$ ipython --no-banner

In [1]: import numpy as np

In [2]: np.set_printoptions(suppress=True, linewidth=160)

In [3]: tidy = lambda a: np.round(a, 1) + 0

In [4]: K = np.loadtxt("arr.csv", delimiter=",")

In [5]: K
Out[5]: 
array([[ 1., -1.,  1.],
       [ 1.,  0.,  0.],
       [ 1.,  1.,  1.]])

In [6]: np.einsum("ii->", K)
Out[6]: np.float64(2.0)

In [7]: tidy(np.linalg.eigvals(K))
Out[7]: array([2.+0.j, 0.+1.j, 0.-1.j])

In [8]: x0 = np.array([-3, 0, -1])

In [9]: K @ (2 * x0)
Out[9]: array([-8., -6., -8.])

In [10]: (K @ x0).argmax()
Out[10]: np.int64(1)

In [11]: K @ np.eye(3)[0]
Out[11]: array([1., 1., 1.])

In [12]: np.einsum("ij,j->i", K, x0)
Out[12]: array([-4., -3., -4.])

In [13]: K @ x0
Out[13]: array([-4., -3., -4.])

In [14]: M = np.loadtxt("a.csv", delimiter=",")

In [15]: M
Out[15]: 
array([[-9.,  1.,  0.,  2.],
       [ 0.,  0.,  2.,  1.],
       [ 0.,  2.,  1.,  2.],
       [ 0.,  2.,  2.,  1.]])

In [16]: out = np.linalg.inv(M)

In [17]: (np.abs(out) > 1e-9).astype(int)
Out[17]: 
array([[1, 1, 1, 1],
       [0, 1, 0, 1],
       [0, 1, 1, 1],
       [0, 1, 1, 1]])

In [18]: tidy(np.linalg.cond(M))
Out[18]: np.float64(11.1)

In [19]: tidy(np.linalg.det(M) * np.linalg.det(out))
Out[19]: np.float64(1.0)

In [20]: tidy(np.linalg.inv(out))
Out[20]: 
array([[-9.,  1.,  0.,  2.],
       [ 0.,  0.,  2.,  1.],
       [ 0.,  2.,  1.,  2.],
       [ 0.,  2.,  2.,  1.]])

In [21]: tidy(np.linalg.det(M) * out)
Out[21]: 
array([[  6.,  -1.,  -8.,   5.],
       [  0.,  27.,   0., -27.],
       [  0., -18.,  18., -18.],
       [  0., -18., -36.,  36.]])
